$ python -q
>>> import numpy as np
>>> np.set_printoptions(suppress=True, linewidth=140)
>>> M = np.loadtxt("arr.csv", delimiter=",")
>>> print(M.round(4))
[[  7.8077  16.5019  -8.1686]
 [ 13.275  -13.1182   7.1894]
 [ -3.7595 -17.5397   8.8444]
 [ -5.6271  17.0015  -8.9041]
 [-19.9786  -0.8874  -0.2593]
 [  8.7806 -15.8663   8.4356]
 [ 19.7796   2.862   -0.7587]
 [ 19.7319  -2.5655   2.018 ]
 [ -3.6169  17.4567  -9.0654]
 [-17.3413  -9.107    4.0426]
 [ 13.9799 -12.5227   6.9097]
 [-13.5324 -13.2993   6.3247]
 [ -7.3004 -16.679    8.2773]]
>>> C = M[[4, 9]].astype(float)
>>> for _ in range(6):
...     labels = np.linalg.norm(M[:, None] - C, axis=-1).argmin(axis=1)
...     C = np.array([M[labels == j].mean(axis=0) for j in range(2)])
... 
>>> print(labels)
[0 1 1 0 0 1 1 1 0 1 1 1 1]
>>> print(np.round(C[1] - C[0], 4))
[  9.0885 -23.3888  12.2974]
>>> print([round(float(x), 4) for x in np.linalg.svd(M, compute_uv=False)[:3]])
[53.9651, 47.8306, 0.0]
>>> print(round(float(np.linalg.norm(M, 2) / np.linalg.norm(M)), 4))
0.7484
>>> print(np.linalg.matrix_rank(M, rtol=0.1))
2
>>> print(np.argsort(-np.linalg.norm(M, axis=0).round(6), kind="stable")[:3])
[1 0 2]
>>> print(np.linalg.cond(M) > 100)
True
>>> K = np.array([[-1.0, 1.0], [0.0, -1.0]])
>>> print(K)
[[-1.  1.]
 [ 0. -1.]]
>>> # triangular, det is the product of the diagonal
>>> print(np.prod(np.diag(K)), round(float(np.linalg.det(K)), 4))
1.0 1.0
>>> print(np.round(np.sort(np.linalg.eigvals(K)), 4))
[-1. -1.]
>>> print(K @ K)
[[ 1. -2.]
 [ 0.  1.]]
>>> print([int(np.linalg.matrix_rank(np.linalg.matrix_power(K, p))) for p in range(1, 3)])
[2, 2]
>>> print(np.round(np.linalg.matrix_power(K - np.diag(np.diag(K)), 2), 4))
[[0. 0.]
 [0. 0.]]
>>> A = np.loadtxt("dump.csv", delimiter=",")
>>> print(A)
[[3. 1. 0. 0.]
 [0. 3. 1. 0.]
 [0. 0. 3. 1.]
 [0. 0. 0. 3.]]
>>> # triangular: eigenvalues sit on the diagonal
>>> w, vecs = np.linalg.eig(A)
>>> print(w)
[3. 3. 3. 3.]
>>> print(A @ vecs[:, 0] - w[0] * vecs[:, 0])
[0. 0. 0. 0.]
>>> Y = np.array([[1, 2], [0, 2]])
>>> C = np.kron(Y, A)
>>> print(round(float(np.linalg.norm(C, 2)), 4), round(float(np.linalg.norm(Y, 2) * np.linalg.norm(A, 2)), 4))
11.2132 11.2132
>>> print(C.shape)
(8, 8)
>>> print(C)
[[3. 1. 0. 0. 6. 2. 0. 0.]
 [0. 3. 1. 0. 0. 6. 2. 0.]
 [0. 0. 3. 1. 0. 0. 6. 2.]
 [0. 0. 0. 3. 0. 0. 0. 6.]
 [0. 0. 0. 0. 6. 2. 0. 0.]
 [0. 0. 0. 0. 0. 6. 2. 0.]
 [0. 0. 0. 0. 0. 0. 6. 2.]
 [0. 0. 0. 0. 0. 0. 0. 6.]]
>>> Y = np.linalg.inv(A)
>>> print(round(np.linalg.cond(A), 4))
1.7208
>>> print(Y.round(4))
[[ 0.3333 -0.1111  0.037  -0.0123]
 [ 0.      0.3333 -0.1111  0.037 ]
 [ 0.      0.      0.3333 -0.1111]
 [ 0.      0.      0.      0.3333]]
>>> print(np.round(np.linalg.matrix_power(Y - np.diag(np.diag(Y)), 4), 4))
[[0. 0. 0. 0.]
 [0. 0. 0. 0.]
 [0. 0. 0. 0.]
 [0. 0. 0. 0.]]
>>> print(np.round(Y @ Y, 4))
[[ 0.1111 -0.0741  0.037  -0.0165]
 [ 0.      0.1111 -0.0741  0.037 ]
 [ 0.      0.      0.1111 -0.0741]
 [ 0.      0.      0.      0.1111]]
>>> print(round(np.prod(np.diag(Y)), 4), round(np.linalg.det(Y), 4))
0.0123 0.0123
>>> print(np.round(np.sort(np.linalg.eigvals(Y)), 4))
[0.3333 0.3333 0.3333 0.3333]
>>> print(np.linalg.matrix_rank(A - A[0, 0] * np.eye(4)))
3
>>> print(np.prod(np.diag(A)), np.round(np.linalg.det(A), 4))
81.0 81.0
>>> F = np.loadtxt("run8.csv", delimiter=",")
>>> print(F)
[[ 0.  0.  0.  1.]
 [ 0.  0.  8.  3.]
 [ 0. -8.  0.  4.]
 [-1. -3. -4.  0.]]
>>> left, sigma, Vh = np.linalg.svd(F)
>>> print(np.argmax(sigma[:-1] / (sigma[1:] + 1e-6)) + 1)
2
>>> Y = left[:, :2] @ np.diag(sigma[:2]) @ Vh[:2]
>>> print(Y.round(4) + 0)
[[ 0.     -0.3613  0.271   0.2855]
 [ 0.3613  0.      7.9744  3.0243]
 [-0.271  -7.9744  0.      4.0324]
 [-0.2855 -3.0243 -4.0324  0.    ]]
>>> x = np.array([4, -4, -6, -5])
>>> print(np.round(np.linalg.eigvals(F).real, 4) + 0)
[0. 0. 0. 0.]
>>> print(x @ F @ x)
0.0
>>> q = np.linalg.solve(np.eye(4) - F, np.eye(4) + F)
>>> print(np.round(np.linalg.det(q), 4))
1.0
>>> q, R = np.linalg.qr(F)
>>> print(q @ R)
[[ 0.  0.  0.  1.]
 [ 0.  0.  8.  3.]
 [ 0. -8.  0.  4.]
 [-1. -3. -4.  0.]]
>>> print(np.trace(q @ q.T))
4.0
>>> print(np.abs(np.diag(R)))
[1. 8. 8. 1.]
>>> m1 = -3 * np.eye(4) + np.ones((4, 4))
>>> print(m1)
[[-2.  1.  1.  1.]
 [ 1. -2.  1.  1.]
 [ 1.  1. -2.  1.]
 [ 1.  1.  1. -2.]]
>>> Y = m1 / np.linalg.norm(m1, axis=1, keepdims=True)
>>> C2 = Y @ Y.T
>>> print((C2 - 2 * np.eye(4)).round(6).argmax(axis=1))
[1 0 0 0]
>>> print(np.argwhere(np.triu(np.abs(C2) > 0.95, 1)))
[]
>>> print(round(float(np.linalg.eigvals(m1).sum().real), 4))
-8.0
>>> print(np.round(np.linalg.det(2 * m1), 4), np.round(np.linalg.det(m1), 4))
-432.0 -27.0
>>> print(np.round(np.poly(m1), 4) + 0)
[  1.   8.  18.   0. -27.]
>>> print(np.einsum("ii->", m1))
-8.0
>>> print(round(float(np.linalg.det(m1.T)), 4))
-27.0
>>> print(np.round(np.linalg.matrix_power(m1, 3), 4))
[[-20.   7.   7.   7.]
 [  7. -20.   7.   7.]
 [  7.   7. -20.   7.]
 [  7.   7.   7. -20.]]
>>> print((m1 - m1.T) / 2)
[[0. 0. 0. 0.]
 [0. 0. 0. 0.]
 [0. 0. 0. 0.]
 [0. 0. 0. 0.]]
>>> print(np.round(np.linalg.det(m1), 4))
-27.0
>>> print((m1 + m1.T) / 2)
[[-2.  1.  1.  1.]
 [ 1. -2.  1.  1.]
 [ 1.  1. -2.  1.]
 [ 1.  1.  1. -2.]]
